In [1]: import numpy as np

In [2]: import numpy.linalg as la

In [3]: np.set_printoptions(precision=2, suppress=True, linewidth=160)

In [4]: E = np.load("mat.npy")

In [5]: print(E)
[[-3  3  0  3]
 [ 3 -3  3  0]
 [ 0  3 -3  3]
 [ 3  0  3 -3]]

In [6]: evals, vecs = la.eig(E)

In [7]: print(np.sort(la.eigvals(E.T)))
[-9. -3. -3.  3.]

In [8]: print(np.round(E @ vecs[:, 0] - evals[0] * vecs[:, 0], 2) + 0)
[0. 0. 0. 0.]

In [9]: Q = E.astype(float).copy()

In [10]: for j in range(4):
    ...:     Q[:, j] -= Q[:, :j] @ (Q[:, :j].T @ Q[:, j])
    ...:     Q[:, j] /= la.norm(Q[:, j])
    ...: 

In [11]: print(Q)
[[-0.58  0.26  0.68  0.38]
 [ 0.58 -0.26  0.17  0.76]
 [ 0.    0.77 -0.51  0.38]
 [ 0.58  0.52  0.51 -0.38]]

In [12]: print(np.round(Q.T @ E, 2) + 0)
[[ 5.2  -3.46  3.46 -3.46]
 [ 0.    3.87 -1.55  1.55]
 [ 0.    0.    3.55 -1.01]
 [ 0.    0.    0.    3.4 ]]

In [13]: rng = np.random.default_rng(81169)

In [14]: out = E + rng.integers(-2, 3, (4, 1)) @ rng.integers(-2, 3, (1, 4))

In [15]: print(out)
[[-3  3  0  3]
 [ 7  1  7 -2]
 [ 0  3 -3  3]
 [ 7  4  7 -5]]

In [16]: print(np.abs(out - E).sum(axis=1))
[ 0 14  0 14]

In [17]: print(np.round(la.svd(out - E, compute_uv=False), 2) + 0)
[10.2  0.   0.   0. ]

In [18]: Q = out.astype(float).copy()

In [19]: for j in range(4):
    ...:     Q[:, j] -= Q[:, :j] @ (Q[:, :j].T @ Q[:, j])
    ...:     Q[:, j] /= la.norm(Q[:, j])
    ...: 

In [20]: print(np.round(Q.T @ Q, 2) + 0)
[[1. 0. 0. 0.]
 [0. 1. 0. 0.]
 [0. 0. 1. 0.]
 [0. 0. 0. 1.]]

In [21]: print(np.all(la.eigvalsh(E) > 0))
False

In [22]: print(round(float(la.eigvalsh(E).min()), 2))
-9.0

In [23]: mat = np.array([[0, 1, 0, 1], [1, 0, 0, 1], [0, 0, 0, 1], [1, 1, 1, 0]])

In [24]: evals, vecs = la.eigh(mat)

In [25]: print(la.eigvalsh(mat @ mat))
[0.1  1.   2.19 4.71]

In [26]: print(evals)
[-1.48 -1.    0.31  2.17]

In [27]: print(la.eigvalsh(mat + 3 * np.eye(4)))
[1.52 2.   3.31 5.17]

In [28]: print(la.norm(mat, axis=1))
[1.41 1.41 1.   1.73]

In [29]: print(round(la.norm(mat[1], 1), 2), round(la.norm(mat[1], np.inf), 2))
2.0 1.0

In [30]: print(la.norm(mat, axis=0))
[1.41 1.41 1.   1.73]

In [31]: print(round(float(la.norm(mat, "nuc")), 2))
4.96

In [32]: print(la.norm(mat, axis=1).argmax())
3

In [33]: print(round(la.norm(mat) ** 2 / la.norm(mat, 2) ** 2, 2))
1.7

In [34]: evals, vecs = la.eigh(mat)

In [35]: x0 = np.array([4, 5, 1, 0])

In [36]: print(np.abs(mat).sum(axis=1).max(), round(np.abs(evals).max(), 2))
3 2.17

In [37]: print((np.sign(vecs[:, -1].round(6)) == np.sign(vecs[0, -1].round(6))).astype(int))
[1 1 1 1]

In [38]: out = np.array([[-5, -6, 0], [-4, 0, 1], [9, 9, 3], [4, 0, 1]])

In [39]: print(np.vstack([mat, out.T]).shape)
(7, 4)

In [40]: print(np.einsum("ik,kj->ij", mat, out))
[[ 0  0  2]
 [-1 -6  1]
 [ 4  0  1]
 [ 0  3  4]]

In [41]: print(np.einsum("ik,kj->ji", mat, out))
[[ 0 -1  4  0]
 [ 0 -6  0  3]
 [ 2  1  1  4]]

In [42]: print(la.matrix_rank(np.vstack([mat, out.T])))
4

In [43]: J = np.array([[1, 2], [1, -3]])

In [44]: print(J)
[[ 1  2]
 [ 1 -3]]

In [45]: print(la.norm(J, axis=1).argmax())
1

In [46]: print(np.round(la.norm(J, "nuc"), 2))
5.0

In [47]: cov = J.T @ J

In [48]: print(np.trace(cov), (J ** 2).sum())
15 15

In [49]: print((J @ J.T).shape)
(2, 2)

In [50]: print(np.allclose(cov, cov.T))
True

In [51]: print(la.svd(J, compute_uv=False) ** 2)
[13.09  1.91]

In [52]: print(cov)
[[ 2 -1]
 [-1 13]]

In [53]: print(np.diag(cov))
[ 2 13]

In [54]: f = np.array([2, 3])

In [55]: out = J + np.outer(f, np.eye(2)[1])

In [56]: print(out)
[[1. 4.]
 [1. 0.]]

In [57]: print(np.round(la.det(out) / la.det(J), 2), round(1 + la.solve(J, f)[1], 2))
0.8 0.8

In [58]: print(la.matrix_rank(la.inv(out) - la.inv(J), tol=1e-8))
1

In [59]: print(la.matrix_rank(out - J))
1

In [60]: M = np.load("x.npy")

In [61]: print(M)
[[  6 -12 -18 -12]
 [-32 -15 -36 -24]
 [  0 -13 -18 -12]
 [  0   7   3   2]]

In [62]: U, sv, Vh = la.svd(M)

In [63]: vecs = Vh[:(sv > 1e-8).sum()]

In [64]: x0 = M[0] + -1 * M[1] + rng.integers(2) * np.eye(4)[1]

In [65]: print(x0)
[38.  3. 18. 12.]

In [66]: print(la.matrix_rank(np.vstack([M, x0])))
3

In [67]: print(np.round(vecs.T @ vecs, 2) + 0)
[[1.   0.   0.   0.  ]
 [0.   1.   0.   0.  ]
 [0.   0.   0.69 0.46]
 [0.   0.   0.46 0.31]]

In [68]: print(round(float(la.norm(x0 - vecs.T @ vecs @ x0)), 2))
0.0

In [69]: print(np.diag(vecs.T @ vecs))
[1.   1.   0.69 0.31]

In [70]: z = rng.permutation(4)

In [71]: print(z)
[0 1 2 3]

In [72]: out = M[z][:, z]

In [73]: print(np.round(np.sort(np.abs(la.eigvals(out))), 2) + 0)
[ 0.    1.48 16.58 40.1 ]

In [74]: print(np.diag(out))
[  6 -15 -18   2]

In [75]: print(np.round(M @ la.pinv(M) @ M, 2) + 0)
[[  6. -12. -18. -12.]
 [-32. -15. -36. -24.]
 [  0. -13. -18. -12.]
 [  0.   7.   3.   2.]]

In [76]: print(round(la.eigvalsh(mat).min(), 2))
-1.48

In [77]: K = np.load("out10.npy")

In [78]: print(K)
[[ 3  4  5  6]
 [ 7  8  9 10]
 [11 12 13 14]
 [15 16 17 18]]

In [79]: rk = la.matrix_rank(K)

In [80]: print(rk)
2

In [81]: null = la.svd(K)[2][rk:].T

In [82]: print(np.round(K @ null, 2) + 0)
[[0. 0.]
 [0. 0.]
 [0. 0.]
 [0. 0.]]

In [83]: print(null @ null.T)
[[ 0.3 -0.4 -0.1  0.2]
 [-0.4  0.7 -0.2 -0.1]
 [-0.1 -0.2  0.7 -0.4]
 [ 0.2 -0.1 -0.4  0.3]]

In [84]: print(np.allclose(K @ null, 0))
True
